% python3 -q
>>> import numpy as np
>>> np.set_printoptions(suppress=True, linewidth=200)
>>> M = np.load("sample2.npy")
>>> print(M)
[[-15 -15 -10 -10]
 [ 12  12   8   8]
 [  0   0 -10 -10]
 [  0   0   8   8]]
>>> # null space of dimension 2
>>> U, sigma, Vt = np.linalg.svd(M, full_matrices=False)
>>> np.round(np.cumsum(sigma ** 2) / np.sum(sigma ** 2), 2)
array([0.85, 1.  , 1.  , 1.  ])
>>> U.shape, sigma.shape, Vt.shape
((4, 4), (4,), (4, 4))
>>> np.round(U.T @ M @ Vt.T, 2) + 0
array([[34.51,  0.  ,  0.  ,  0.  ],
       [ 0.  , 14.26,  0.  ,  0.  ],
       [ 0.  ,  0.  ,  0.  ,  0.  ],
       [ 0.  ,  0.  ,  0.  ,  0.  ]])
>>> np.allclose(U * sigma @ Vt, M)
True
>>> np.round(Vt @ Vt.T, 2) + 0
array([[1., 0., 0., 0.],
       [0., 1., 0., 0.],
       [0., 0., 1., 0.],
       [0., 0., 0., 1.]])
>>> np.round(np.abs(Vt[0]), 2)
array([0.52, 0.52, 0.48, 0.48])
>>> U, sigma, Vt = np.linalg.svd(M)
>>> vecs = Vt[:(sigma > 1e-8).sum()]
>>> rng = np.random.default_rng(26)
>>> vec = M[2] + -3 * M[1] + rng.integers(2) * np.eye(4)[2]
>>> vec
array([-36., -36., -33., -34.])
>>> np.round(vecs.T @ vecs, 2) + 0
array([[0.5, 0.5, 0. , 0. ],
       [0.5, 0.5, 0. , 0. ],
       [0. , 0. , 0.5, 0.5],
       [0. , 0. , 0.5, 0.5]])
>>> B = np.array([[-7, -3, 7], [7, 0, -7], [2, 5, -6], [5, 8, -9]])
>>> np.einsum("ij->j", M)
array([-3, -3, -4, -4])
>>> np.vstack([M, B.T]).shape
(7, 4)
>>> np.linalg.matrix_rank(M @ B)
np.int64(2)
>>> np.einsum("ik,kj->ji", M, B)
array([[ -70,   56,  -70,   56],
       [ -85,   68, -130,  104],
       [ 150, -120,  150, -120]])
>>> mat = np.array([[-9.24, 6.57, 16.48],
...     [-4.89, -13.67, 13.76],
...     [-16.29, -11.6, 0.07],
...     [1.66, -17.42, 9.69],
...     [-13.62, 14.18, 3.64],
...     [16.84, 10.79, 0.2],
...     [19.9, -1.96, 0.04],
...     [11.8, -0.05, 16.15],
...     [12.91, 10.95, 10.65],
...     [8.45, -13.01, 12.63],
...     [1.79, 1.04, 19.89],
...     [-16.47, 9.38, -6.37],
...     [17.83, -6.58, 6.23],
...     [9.15, 4.87, -17.11],
...     [-5.5, 0.27, 19.23],
...     [7.43, 16.48, -8.56],
...     [-19.64, 3.11, 2.18],
...     [-15.51, -6.03, -11.09],
...     [10.8, 16.44, -3.64],
...     [-2.48, 3.77, -19.49],
...     [-6.56, 18.23, 4.96]])
>>> W2 = mat[[19, 18]].astype(float)
>>> for _ in range(6):
...     lab = np.linalg.norm(mat[:, None] - W2, axis=-1).argmin(axis=1)
...     W2 = np.array([mat[lab == j].mean(axis=0) for j in range(2)])
... 
>>> print(lab)
[1 0 0 0 0 1 1 1 1 1 1 0 1 0 1 1 0 0 1 0 1]
>>> np.bincount(lab)
array([ 9, 12])
>>> np.abs(W2[1] - W2[0]).argmax()
np.int64(0)
>>> W2.round(2)
array([[-8.68, -1.49, -2.75],
       [ 7.2 ,  4.93,  7.86]])
>>> Xs = (mat - mat.mean(axis=0)) / mat.std(axis=0)
>>> np.argwhere(np.abs(Xs) > 2)
array([[19,  2]])
>>> coef = np.linalg.lstsq(np.delete(Xs, 1, axis=1), Xs[:, 1])[0]
>>> np.abs(coef).argmax()
np.int64(1)
>>> E = np.load("test5.npy")
>>> print(E.round(2))
[[ 0.9   2.85  0.27]
 [-1.18 -2.6   0.92]
 [-1.25 -1.79  2.05]
 [ 1.26  1.84 -2.01]
 [-0.21 -2.3  -1.91]
 [-0.58  0.83  2.82]
 [-0.84  0.13  2.88]
 [-0.19 -2.27 -1.95]
 [-0.46  1.12  2.75]
 [-0.12 -2.18 -2.06]
 [-0.69 -2.78 -0.89]
 [ 1.12  0.88 -2.64]
 [-0.93 -0.16  2.85]
 [-1.11 -2.74  0.51]
 [ 1.26  1.93 -1.92]
 [-0.92 -2.85 -0.22]
 [ 1.13  0.93 -2.62]
 [-1.22 -1.44  2.33]]
>>> # looks like rank 2
>>> Xs = E - E.mean(axis=0)
>>> U, sigma, Vt = np.linalg.svd(Xs, full_matrices=False)
>>> print((np.sign(U[:, 0]) == np.sign(U[0, 0])).astype(int))
[1 0 0 1 1 0 0 1 0 1 0 1 0 0 1 0 1 0]
>>> np.round(sigma ** 2 / (sigma ** 2).sum(), 2) + 0
array([0.56, 0.44, 0.  ])
>>> np.searchsorted(np.cumsum(sigma ** 2) / (sigma ** 2).sum(), 0.9) + 1
np.int64(2)
>>> F = np.load("m.npy")
>>> F
array([[-4, -4,  0,  0,  0,  0],
       [ 4,  1,  0,  0,  0,  0],
       [-3, -3,  0,  0,  0,  0],
       [ 0,  0, -4, -4,  0,  0],
       [ 0,  0,  4,  1,  0,  0],
       [ 0,  0, -3, -3,  0,  0],
       [ 0,  0,  0,  0, -4, -4],
       [ 0,  0,  0,  0,  4,  1],
       [ 0,  0,  0,  0, -3, -3]])
>>> hat = F @ np.linalg.solve(F.T @ F, F.T)
>>> round(np.trace(hat), 2)
np.float64(6.0)
>>> np.allclose(hat @ hat, hat)
True
>>> np.round(hat @ F[:, 2], 2)
array([ 0.,  0.,  0., -4.,  4., -3.,  0.,  0.,  0.])
>>> hat.round(2) + 0
array([[0.64, 0.  , 0.48, 0.  , 0.  , 0.  , 0.  , 0.  , 0.  ],
       [0.  , 1.  , 0.  , 0.  , 0.  , 0.  , 0.  , 0.  , 0.  ],
       [0.48, 0.  , 0.36, 0.  , 0.  , 0.  , 0.  , 0.  , 0.  ],
       [0.  , 0.  , 0.  , 0.64, 0.  , 0.48, 0.  , 0.  , 0.  ],
       [0.  , 0.  , 0.  , 0.  , 1.  , 0.  , 0.  , 0.  , 0.  ],
       [0.  , 0.  , 0.  , 0.48, 0.  , 0.36, 0.  , 0.  , 0.  ],
       [0.  , 0.  , 0.  , 0.  , 0.  , 0.  , 0.64, 0.  , 0.48],
       [0.  , 0.  , 0.  , 0.  , 0.  , 0.  , 0.  , 1.  , 0.  ],
       [0.  , 0.  , 0.  , 0.  , 0.  , 0.  , 0.48, 0.  , 0.36]])
>>> np.round(np.linalg.eigvalsh(hat), 2) + 0
array([0., 0., 0., 1., 1., 1., 1., 1., 1.])
>>> np.linalg.matrix_rank(np.eye(9) - hat)
np.int64(3)
>>> m1 = np.load("out17.npy")
>>> m1
array([[ 2.32, -1.9 ,  0.14],
       [ 1.98, -1.94,  1.14],
       [ 0.95,  2.53,  1.3 ],
       [ 1.27, -2.47, -1.12],
       [ 2.26,  1.42, -1.38],
       [ 1.8 ,  1.41, -1.95],
       [ 2.06,  0.3 , -2.16],
       [-0.66, -2.06, -2.08],
       [ 0.07,  0.89,  2.86],
       [-2.71, -0.67, -1.11],
       [-2.61,  1.13,  0.96],
       [ 1.85, -0.66, -2.26],
       [-2.19,  1.02, -1.78],
       [-1.07, -0.75, -2.7 ],
       [ 2.24, -1.99, -0.16],
       [ 1.98, -0.94, -2.05],
       [-2.96, -0.18,  0.45],
       [ 2.14, -0.09,  2.1 ],
       [-2.26,  1.93,  0.43],
       [ 2.82, -0.57,  0.86],
       [-0.43, -2.29,  1.89],
       [ 1.43, -0.61, -2.56]])
>>> vec = np.array([5, 3, 8])
>>> rhs = m1 @ vec
>>> np.round(np.linalg.lstsq(m1, rhs)[0], 2)
array([5., 3., 8.])
>>> rhs = rhs + 0.3 * rng.normal(size=22)
>>> rhs.round(2)
array([  6.11,  13.55,  23.21,  -9.62,   4.39,  -2.39,  -6.17, -25.71,  26.16, -24.42,  -1.77, -10.4 , -22.02, -29.53,   3.93,  -9.45, -12.22,  26.62,  -2.03,  18.96,   6.22, -15.4 ])
>>> coef, *_ = np.linalg.lstsq(m1, rhs)
>>> round(np.linalg.norm(rhs - m1 @ coef), 2)
np.float64(1.62)
>>> coef.round()
array([5., 3., 8.])
